% python3 -q
>>> import numpy as np
>>> import numpy.linalg as la
>>> np.set_printoptions(precision=2, suppress=True, linewidth=160, legacy="1.25")
>>> def rnd(a):
...     return np.round(a, 2) + 0
... 
>>> E = np.load("data.npy")
>>> print(E)
[[ 0.05 -2.    2.   -1.   -2.   -1.  ]
 [-1.   -1.95  1.    2.   -2.   -2.  ]
 [ 0.   -2.    1.05  0.   -2.   -2.  ]
 [ 2.    1.    2.    0.05  2.    1.  ]
 [-2.    0.   -2.   -2.   -1.95  2.  ]
 [ 0.   -2.    2.   -1.   -2.   -0.95]]
>>> rng = np.random.default_rng(5756)
>>> B = E + rng.integers(-2, 3, (6, 5)) @ rng.integers(-2, 3, (5, 6))
>>> print(B)
[[  1.05  -5.     1.     5.    -3.    -9.  ]
 [  2.    -6.95   0.   -10.    -5.     8.  ]
 [  8.    -2.     5.05  -2.    -4.    10.  ]
 [  9.    -4.     3.     2.05   5.    -3.  ]
 [ -8.    -2.    -6.   -10.     1.05  -1.  ]
 [ -1.    -7.    -1.     1.    -4.    -8.95]]
>>> print(la.matrix_rank(B - E, tol=1e-8))
5
>>> print(rnd(la.svd(B - E, compute_uv=False)))
[23.77 15.53 11.87  5.8   0.29  0.  ]
>>> print(rnd(B - E))
[[  1.  -3.  -1.   6.  -1.  -8.]
 [  3.  -5.  -1. -12.  -3.  10.]
 [  8.   0.   4.  -2.  -2.  12.]
 [  7.  -5.   1.   2.   3.  -4.]
 [ -6.  -2.  -4.  -8.   3.  -3.]
 [ -1.  -5.  -3.   2.  -2.  -8.]]
>>> print(np.abs(B - E).sum(axis=1))
[20. 34. 28. 22. 26. 21.]
>>> idx = rng.permutation(6)
>>> print(idx)
[2 1 4 5 3 0]
>>> B = E[idx][:, idx]
>>> print(B)
[[ 1.05 -2.   -2.   -2.    0.    0.  ]
 [ 1.   -1.95 -2.   -2.    2.   -1.  ]
 [-2.    0.   -1.95  2.   -2.   -2.  ]
 [ 2.   -2.   -2.   -0.95 -1.    0.  ]
 [ 2.    1.    2.    1.    0.05  2.  ]
 [ 2.   -2.   -2.   -1.   -1.    0.05]]
>>> print(rnd(la.det(B)), rnd(la.det(E[idx])))
-0.25 -0.25
>>> print(np.trace(B))
-3.7
>>> U, sv, VT = la.svd(E)
>>> print(rnd(sv))
[7.25 5.19 3.41 1.18 0.27 0.01]
>>> B = U[:, :5] @ np.diag(sv[:5]) @ VT[:5]
>>> print(la.matrix_rank(E, rtol=0.05))
4
>>> print(rnd(la.norm(E - B) / la.norm(E)))
0.0
>>> print(rnd(np.abs(E - B).max()))
0.0
>>> print(rnd(E.mean(axis=0)))
[-0.16 -1.16  1.01 -0.32 -1.32 -0.49]
>>> print(rnd(E - E[0]))
[[ 0.    0.    0.    0.    0.    0.  ]
 [-1.05  0.05 -1.    3.    0.   -1.  ]
 [-0.05  0.   -0.95  1.    0.   -1.  ]
 [ 1.95  3.    0.    1.05  4.    2.  ]
 [-2.05  2.   -4.   -1.    0.05  3.  ]
 [-0.05  0.    0.    0.    0.    0.05]]
>>> print(np.count_nonzero(E))
32
>>> print(np.unravel_index(np.abs(E).argmax(), E.shape))
(0, 1)
>>> print(rnd(la.svd(E, compute_uv=False)))
[7.25 5.19 3.41 1.18 0.27 0.01]
>>> B = E / la.norm(E, axis=1, keepdims=True)
>>> G = B @ B.T
>>> print(np.argwhere(np.triu(np.abs(G) > 0.95, 1)))
[[0 5]]
>>> print(rnd(la.norm(B, axis=1)))
[1. 1. 1. 1. 1. 1.]
>>> print((np.abs(G) > 0.9).astype(int))
[[1 0 0 0 0 1]
 [0 1 0 0 0 0]
 [0 0 1 0 0 0]
 [0 0 0 1 0 0]
 [0 0 0 0 1 0]
 [1 0 0 0 0 1]]
>>> u = np.array([3, 2, 3, 2, 2, 0, 0])
>>> g = np.array([2, 2, 1, 2, 3, 0])
>>> M = u[:, None] + g[None, :]
>>> print(M)
[[5 5 4 5 6 3]
 [4 4 3 4 5 2]
 [5 5 4 5 6 3]
 [4 4 3 4 5 2]
 [4 4 3 4 5 2]
 [2 2 1 2 3 0]
 [2 2 1 2 3 0]]
>>> print(rnd(M @ la.pinv(M) @ M))
[[5. 5. 4. 5. 6. 3.]
 [4. 4. 3. 4. 5. 2.]
 [5. 5. 4. 5. 6. 3.]
 [4. 4. 3. 4. 5. 2.]
 [4. 4. 3. 4. 5. 2.]
 [2. 2. 1. 2. 3. 0.]
 [2. 2. 1. 2. 3. 0.]]
>>> print(np.abs(np.diag(la.qr(M)[1])) > 1e-9)
[ True False  True False False False]
>>> K = np.load("block16.npy")
>>> print(K)
[[-0.94 -0.97 -1.01  0.  ]
 [ 0.66  0.73  0.68 -0.01]
 [ 1.15  1.18  1.16  0.01]
 [ 0.45  0.39  0.44 -0.01]
 [-0.91 -0.9  -0.87  0.02]
 [-0.29 -0.34 -0.32  0.01]
 [ 0.66  0.7   0.73 -0.04]
 [-0.68 -0.66 -0.67 -0.01]
 [-0.53 -0.5  -0.53  0.  ]
 [-0.41 -0.39 -0.39  0.  ]
 [ 1.48  1.47  1.48  0.01]
 [ 0.12  0.11  0.1   0.  ]
 [-0.21 -0.19 -0.19 -0.03]
 [-1.26 -1.3  -1.26 -0.02]
 [ 1.63  1.63  1.63 -0.02]
 [ 0.76  0.75  0.74  0.01]
 [ 0.69  0.65  0.68  0.  ]
 [ 0.97  0.95  0.96  0.01]]
>>> proj = K @ la.solve(K.T @ K, K.T)
>>> print(rnd(proj @ K[:, 1]))
[-0.97  0.73  1.18  0.39 -0.9  -0.34  0.7  -0.66 -0.5  -0.39  1.47  0.11 -0.19 -1.3   1.63  0.75  0.65  0.95]
>>> print(rnd(np.trace(proj)))
4.0
>>> print(rnd(np.diag(proj)))
[0.48 0.31 0.17 0.29 0.45 0.13 0.51 0.08 0.1  0.05 0.2  0.04 0.21 0.33 0.31 0.09 0.14 0.11]
>>> print(np.allclose(proj @ proj, proj))
True
>>> print(rnd(la.eigvalsh(proj)))
[0. 0. 0. 0. 0. 0. 0. 0. 0. 0. 0. 0. 0. 0. 1. 1. 1. 1.]
>>> cen = K - K.mean(axis=0)
>>> U, sv, VT = la.svd(cen, full_matrices=False)
>>> print((np.sign(U[:, 0]) == np.sign(U[0, 0])).astype(int))
[1 0 0 0 1 1 0 1 1 1 0 1 1 1 0 0 0 0]
>>> print(rnd(cen.mean(axis=0)))
[0. 0. 0. 0.]
>>> print(rnd((sv ** 2).sum() ** 2 / (sv ** 4).sum()))
1.0
>>> print(rnd(sv))
[6.26 0.1  0.08 0.05]
>>> print(la.matrix_rank(cen))
4
>>> print(np.argsort(-la.norm(K, axis=0).round(6), kind="stable")[:3])
[1 2 0]
>>> print(rnd(la.norm(K, 2) / la.norm(K)))
1.0
>>> A = np.load("w.npy")
>>> print(rnd(A))
[[ 1.    0.    0.    0.    0.    0.  ]
 [ 0.    1.    0.    0.    0.    0.  ]
 [ 0.    0.    0.31 -0.95  0.    0.  ]
 [ 0.    0.    0.95  0.31  0.    0.  ]
 [ 0.    0.    0.    0.    1.    0.  ]
 [ 0.    0.    0.    0.    0.    1.  ]]
>>> x = np.array([1, 1, -1, 2, -1, 2])
>>> print(rnd(la.norm(x)), rnd(la.norm(A @ x)))
3.46 3.46
>>> print(rnd(la.det(A)))
1.0
>>> print(rnd(np.abs(la.eigvals(A))))
[1. 1. 1. 1. 1. 1.]
>>> print(rnd(la.inv(A)))
[[ 1.    0.    0.    0.    0.    0.  ]
 [ 0.    1.    0.    0.    0.    0.  ]
 [ 0.    0.    0.31  0.95  0.    0.  ]
 [ 0.    0.   -0.95  0.31  0.    0.  ]
 [ 0.    0.    0.    0.    1.    0.  ]
 [ 0.    0.    0.    0.    0.    1.  ]]
>>> print(rnd(la.norm(A, 2)))
1.0
>>> print(rnd(la.norm(A) ** 2 / la.norm(A, 2) ** 2))
6.0
>>> print(rnd(la.norm(A, 1)), rnd(la.norm(A, np.inf)))
1.26 1.26
>>> print(rnd(la.norm(A[4] - A[5])))
1.41
>>> print(rnd(la.norm(A, axis=0)))
[1. 1. 1. 1. 1. 1.]
>>> q, V = la.qr(A[:, :1])[0], la.qr(A[:, 1:])[0]
>>> sv = la.svd(q.T @ V, compute_uv=False)
>>> print((sv > 0.9).sum())
0
>>> print(sv)
[0.]
>>> print(rnd(la.norm(q @ q.T - V @ V.T, 2)))
1.0
>>> print(rnd(la.pinv(A)))
[[ 1.    0.    0.    0.    0.    0.  ]
 [ 0.    1.    0.    0.    0.    0.  ]
 [ 0.    0.    0.31  0.95  0.    0.  ]
 [ 0.    0.   -0.95  0.31  0.    0.  ]
 [ 0.    0.    0.    0.    1.    0.  ]
 [ 0.    0.    0.    0.    0.    1.  ]]
>>> print(rnd(A.T @ A))
[[1. 0. 0. 0. 0. 0.]
 [0. 1. 0. 0. 0. 0.]
 [0. 0. 1. 0. 0. 0.]
 [0. 0. 0. 1. 0. 0.]
 [0. 0. 0. 0. 1. 0.]
 [0. 0. 0. 0. 0. 1.]]
>>> print(A[:, 2] @ A[:, 0])
0.0
>>> print(rnd(A @ A.T))
[[1. 0. 0. 0. 0. 0.]
 [0. 1. 0. 0. 0. 0.]
 [0. 0. 1. 0. 0. 0.]
 [0. 0. 0. 1. 0. 0.]
 [0. 0. 0. 0. 1. 0.]
 [0. 0. 0. 0. 0. 1.]]
>>> feats = np.load("layer15.npy")
>>> print(feats)
[[ 3. -1.  0.  0.]
 [ 3. -4.  0.  0.]
 [ 0.  0.  3.  2.]
 [ 0.  0.  3.  3.]]
>>> # 2 groups of indices that never mix
>>> print(rnd(la.norm(feats, axis=0)))
[4.24 4.12 4.24 3.61]
>>> print(la.norm(feats, axis=1).argmax())
1
>>> print(rnd(la.norm(feats, 1)), rnd(la.norm(feats, np.inf)))
6.0 7.0
>>> U, sv, VT = la.svd(feats, full_matrices=False)
>>> print(rnd(np.cumsum(sv ** 2) / np.sum(sv ** 2)))
[0.49 0.96 1.   1.  ]
>>> print(rnd(U.T @ U))
[[1. 0. 0. 0.]
 [0. 1. 0. 0.]
 [0. 0. 1. 0.]
 [0. 0. 0. 1.]]
>>> print(rnd(sv / sv[0]))
[1.   0.97 0.28 0.09]
>>> print((la.matrix_power((feats != 0) + (feats.T != 0) + np.eye(4), 4) > 0).astype(int))
[[1 1 0 0]
 [1 1 0 0]
 [0 0 1 1]
 [0 0 1 1]]
>>> print(np.flatnonzero(la.matrix_power((feats != 0) + (feats.T != 0) + np.eye(4), 4)[1]))
[0 1]
>>> u = np.array([2, 2, 3, 0]) + 0.5
>>> arr = np.outer(u, u) / (u @ u)
>>> print(arr)
[[0.25 0.25 0.35 0.05]
 [0.25 0.25 0.35 0.05]
 [0.35 0.35 0.49 0.07]
 [0.05 0.05 0.07 0.01]]
>>> # null space of dimension 3
>>> print(la.cond(arr) > 100)
True
>>> print(la.matrix_rank(arr, rtol=0.1))
1
>>> print(np.argsort(-la.norm(arr, axis=0).round(6), kind="stable")[:3])
[2 0 1]
>>> print([round(float(x), 2) for x in la.svd(arr, compute_uv=False)[:3]])
[1.0, 0.0, 0.0]
>>> X = np.loadtxt("sample10.csv", delimiter=",")
>>> print(rnd(X))
[[ -3.11 -19.13   4.95]
 [ -6.27  17.85  -6.49]
 [-15.88 -12.15   0.3 ]
 [ 16.04  11.95  -0.21]
 [  9.75  17.2   -3.03]
 [ 10.13  17.    -2.89]
 [-17.16   8.38  -5.95]
 [-17.97   6.72  -5.64]
 [ 19.54  -0.74   4.21]
 [ -3.41 -19.09   4.88]
 [-19.62  -1.43  -3.59]
 [ 10.09 -15.91   6.71]
 [ -0.08  19.19  -5.62]
 [-15.84  10.47  -6.29]
 [-18.99  -5.9   -2.16]
 [ -8.67 -17.7    3.39]
 [ 10.74  16.66  -2.67]
 [ -5.31  18.19  -6.4 ]
 [ 11.46 -14.95   6.71]
 [  3.65  19.06  -4.82]
 [ 19.61   1.93   3.44]
 [-16.62 -11.12  -0.15]
 [-17.86  -8.95  -1.04]
 [ 19.52  -0.9    4.25]
 [ -6.06  17.93  -6.47]
 [ 16.48  -9.51   6.15]
 [ 18.15  -6.3    5.55]
 [ 18.26  -6.02   5.49]]
>>> # looks like rank 2
>>> cen = X - X.mean(axis=0)
>>> U, sv, VT = la.svd(cen, full_matrices=False)
>>> print(np.abs(U[:, 0]).argmax())
10
>>> print(rnd(sv))
[75.99 73.35  0.  ]
>>> print((np.sign(U[:, 0]) == np.sign(U[0, 0])).astype(int))
[1 1 1 0 0 0 1 1 0 1 1 0 1 1 1 1 0 1 0 0 0 1 1 0 1 0 0 0]
>>> print(rnd((sv ** 2).sum() ** 2 / (sv ** 4).sum()))
2.0
>>> print(rnd(VT[0] * np.sign(VT[0, np.abs(VT[0]).argmax()])))
[ 0.98 -0.05  0.21]
>>> cen = X - X.mean(axis=0)
>>> V = la.svd(cen)[2][:2]
>>> B = cen - cen @ V.T @ V
>>> print(rnd((cen @ V.T).std(axis=0)))
[14.36 13.86]
>>> print(rnd(np.diag(V.T @ V)))
[0.96 0.92 0.11]
>>> print(rnd(B.std(axis=0)))
[0. 0. 0.]
>>> print(rnd(la.norm(B) / la.norm(cen)))
0.0
>>> F = np.array([[1, -1], [1, 0], [1, 1], [1, 2]])
>>> rank = la.matrix_rank(M)
>>> print(rank)
2
>>> null = la.svd(M)[2][rank:].T
>>> print([int(la.matrix_rank(np.delete(M, i, axis=0))) for i in range(7)])
[2, 2, 2, 2, 2, 2, 2]
>>> print(np.allclose(M @ null, 0))
True
>>> print([int(la.matrix_rank(M[:, :j + 1])) for j in range(6)])
[1, 1, 2, 2, 2, 2]
>>> print([int(la.matrix_rank(M[:i])) for i in range(1, len(M) + 1)])
[1, 2, 2, 2, 2, 2, 2]
>>> print(null.shape)
(6, 4)
>>> print(rnd(null @ null.T))
[[ 0.81 -0.19 -0.13 -0.19 -0.25 -0.06]
 [-0.19  0.81 -0.12 -0.19 -0.25 -0.06]
 [-0.13 -0.12  0.75 -0.13  0.   -0.38]
 [-0.19 -0.19 -0.13  0.81 -0.25 -0.06]
 [-0.25 -0.25  0.   -0.25  0.5   0.25]
 [-0.06 -0.06 -0.38 -0.06  0.25  0.31]]
>>> x = np.array([9, 4])
>>> y = F @ x
>>> print(rnd(la.solve(F.T @ F, F.T @ y)))
[9. 4.]
>>> y = y + 0.1 * rng.normal(size=4)
>>> print(rnd(y))
[ 4.79  9.18 13.01 17.09]
>>> b, *_ = la.lstsq(F, y)
>>> print([round(float(la.norm(la.solve(F.T @ F + lam * np.eye(2), F.T @ y))), 2) for lam in (0, 1, 10, 100)])
[9.86, 8.25, 3.64, 0.57]
